% python3 -q
>>> import numpy as np
>>> from numpy import linalg as LA
>>> np.set_printoptions(precision=3, suppress=True, linewidth=120, legacy="1.25")
>>> rng = np.random.default_rng(7379)
>>> mat = np.eye(3, dtype=int)[rng.permutation(3)] * np.array([-5, -1, 1])
>>> print(mat)
[[ 0 -1  0]
 [ 0  0  1]
 [-5  0  0]]
>>> # column 0 is much longer than the rest
>>> O = mat.astype(float).copy()
>>> for j in range(3):
...     O[:, j] -= O[:, :j] @ (O[:, :j].T @ O[:, j])
...     O[:, j] /= LA.norm(O[:, j])
... 
>>> O
array([[ 0., -1.,  0.],
       [ 0.,  0.,  1.],
       [-1.,  0.,  0.]])
>>> B = np.array([[5, -3, -3], [-1, 2, -2], [-5, -3, -5]])
>>> B[-1] = B[0]
>>> K = B + 0.02 * np.eye(3)
>>> K
array([[ 5.02, -3.  , -3.  ],
       [-1.  ,  2.02, -2.  ],
       [ 5.  , -3.  , -2.98]])
>>> print(LA.eigvals(K))
[ 5.02 -0.98  0.02]
>>> print(round(float(LA.det(K.T)), 3))
-0.098
>>> round(float(np.einsum("ii->", K)), 3)
4.06
>>> np.kron(np.eye(2, dtype=int), K)
array([[ 5.02, -3.  , -3.  ,  0.  , -0.  , -0.  ],
       [-1.  ,  2.02, -2.  , -0.  ,  0.  , -0.  ],
       [ 5.  , -3.  , -2.98,  0.  , -0.  , -0.  ],
       [ 0.  , -0.  , -0.  ,  5.02, -3.  , -3.  ],
       [-0.  ,  0.  , -0.  , -1.  ,  2.02, -2.  ],
       [ 0.  , -0.  , -0.  ,  5.  , -3.  , -2.98]])
>>> hat = np.triu(np.array([[-2, 2, -1], [1, 1, -1], [-3, 2, 3]]), 1) + np.eye(3)
>>> B = hat @ K @ LA.inv(hat)
>>> print(B)
[[ -1.98   8.     2.  ]
 [ -6.    17.02  12.  ]
 [  5.   -13.   -10.98]]
>>> round(np.trace(B), 3), round(float(np.trace(K)), 3)
(4.06, 4.06)
>>> hat @ K - K @ hat
array([[ -7.,  -3.,   1.],
       [ -5.,   5.,   4.],
       [  0., -10.,   2.]])
>>> LA.matrix_rank(B)
3
>>> print(LA.norm(B, axis=1))
[ 8.481 21.672 17.736]
>>> round(LA.norm(B, "nuc"), 3)
32.404
>>> print(round(float(LA.norm(B[2] - B[1])), 3))
39.374
>>> print(B[2] @ B[1])
-383.02
>>> print(np.round(LA.norm(B[2], 1), 3), np.round(LA.norm(B[2], np.inf), 3))
28.98 13.0
>>> [round(float(x), 3) for x in LA.svd(K, compute_uv=False)[:3]]
[9.314, 2.901, 0.004]
>>> LA.matrix_rank(K, rtol=0.1)
2
>>> W1 = np.array([[3, 1], [3, 1], [-2, 1]])
>>> beta = np.array([5, 7])
>>> hid = np.maximum(K @ W1 + beta, 0)
>>> (hid > 0).astype(int)
array([[1, 1],
       [1, 1],
       [1, 1]])
>>> cent = np.array([[0, 0, 0], [1, 0, 3]])
>>> hid @ cent
array([[ 6.02,  0.  , 18.06],
       [ 6.02,  0.  , 18.06],
       [ 6.02,  0.  , 18.06]])
>>> (hid @ cent).round(6).argmax(axis=1)
array([2, 2, 2])
>>> W0 = np.loadtxt("dump.csv", delimiter=",")
>>> W0
array([[1.   , 0.7  , 0.49 , 0.343],
       [0.7  , 1.   , 0.7  , 0.49 ],
       [0.49 , 0.7  , 1.   , 0.7  ],
       [0.343, 0.49 , 0.7  , 1.   ]])
>>> w, evecs = LA.eigh(W0)
>>> w.sum(), np.trace(W0)
(4.0, 4.0)
>>> print((w > 1e-8).sum(), (w < -1e-8).sum())
4 0
>>> print(np.round(evecs.T @ W0 @ evecs, 3) + 0)
[[0.203 0.    0.    0.   ]
 [0.    0.318 0.    0.   ]
 [0.    0.    0.754 0.   ]
 [0.    0.    0.    2.725]]
>>> np.round(evecs.T @ evecs, 3) + 0
array([[1., 0., 0., 0.],
       [0., 1., 0., 0.],
       [0., 0., 1., 0.],
       [0., 0., 0., 1.]])
>>> W0 @ W0
array([[1.848, 1.911, 1.71 , 1.372],
       [1.911, 2.22 , 2.086, 1.71 ],
       [1.71 , 2.086, 2.22 , 1.911],
       [1.372, 1.71 , 1.911, 1.848]])
>>> print(np.round(np.abs(LA.eigvals(W0)).max(), 3))
2.725
>>> (W0 - W0.T) / 2
array([[0., 0., 0., 0.],
       [0., 0., 0., 0.],
       [0., 0., 0., 0.],
       [0., 0., 0., 0.]])
>>> X = np.loadtxt("arr.csv", delimiter=",")
>>> X
array([[  1.4,  -0.5,  -1.4,   0.9],
       [  0.6,   0. ,   0.4,  -0.3],
       [ -1. ,   0.5,  -0.9,   0.5],
       [ -0.4,   0.5,   0.1,   1.9],
       [  0. ,  -2.8,  -1.6,   0.1],
       [ -1.1,   0.7,   0.4,   0.2],
       [  0. ,   0.1,   2.3,   0.8],
       [ -0.4,  -1.4,   0.7,   0.3],
       [  0.6,  -0.7,  -2.8,   0.5],
       [  0.4,  -1.9,  -0.4,  -1.2],
       [ -0.9,   1.1,   1.1,  -0.4],
       [  0.7,  -1.1,  -0.6,   3.4],
       [ -0.6,  -0.3,   0.4,  -0.7],
       [  0.8,  -0.5,   0.2,   1.2],
       [ -0.6,   1.1,   1.7,   2.3],
       [ -0.7,   1.6,  -0.1,  -0.1],
       [  1.5,  -1.1,   0.1,   1.3],
       [ -0.8,   2.1,  -1.5,  -0.1],
       [  0.3,  -1.7,  -1.3,   0.3],
       [  0.8,   1.7,   0.2,   0.8],
       [ -1.2,   2.2,  -1.3,  -0.4],
       [ -0.1,   0.4,  -1. ,   0.6],
       [ -0.3,   1.1,   1.2,   0.5],
       [ -0.4,  -1.4,  -0.3,  -0.5],
       [  0. ,   1.5,   0.3,   2.2],
       [  1.8,   0.2,   1.5,   0.1],
       [ 12. , -14. ,  20. ,   8. ],
       [  1. ,   0.3,  -0.9,  -1.1],
       [  0.9,   1.4,   2.2,   0.6],
       [ -0.3,   1.1,  -0.4,   0.6]])
>>> gram = np.cov(X, rowvar=False)
>>> print(gram.shape)
(4, 4)
>>> gram
array([[ 5.395, -5.976,  8.001,  3.116],
       [-5.976,  8.262, -9.06 , -3.462],
       [ 8.001, -9.06 , 14.804,  5.2  ],
       [ 3.116, -3.462,  5.2  ,  2.891]])
>>> np.polyfit(X[:, 0], X[:, 2], 1)
array([ 1.483, -0.082])
>>> print(np.argwhere(np.triu(np.abs(np.corrcoef(X.T)) > 0.8, 1)))
[[0 1]
 [0 2]
 [1 2]]
>>> cen = (X - X.mean(axis=0)) / X.std(axis=0)
>>> np.argwhere(np.abs(cen) > 2)
array([[26,  0],
       [26,  1],
       [26,  2],
       [26,  3]])
>>> beta = LA.lstsq(np.delete(cen, 1, axis=1), cen[:, 1])[0]
>>> np.abs(beta).argmax()
0
>>> beta
array([-0.822, -0.097,  0.017])
>>> round(float(1 - np.var(cen[:, 1] - np.delete(cen, 1, axis=1) @ beta)), 3)
0.803
>>> r0, v = K[2], K[0]
>>> print(round(r0 @ r0, 3))
42.88
>>> r0 @ v
43.04
>>> pr = (r0 @ v) / (r0 @ r0) * r0
>>> print(v - pr)
[ 0.001  0.011 -0.009]
>>> LA.matrix_rank(np.outer(r0, v))
1
>>> round((v - pr) @ r0, 3)
-0.0
>>> np.round(LA.norm(r0 + v) ** 2 + LA.norm(r0 - v) ** 2, 3)
172.162
>>> np.outer(r0, v)
array([[ 25.1 , -15.  , -15.  ],
       [-15.06,   9.  ,   9.  ],
       [-14.96,   8.94,   8.94]])
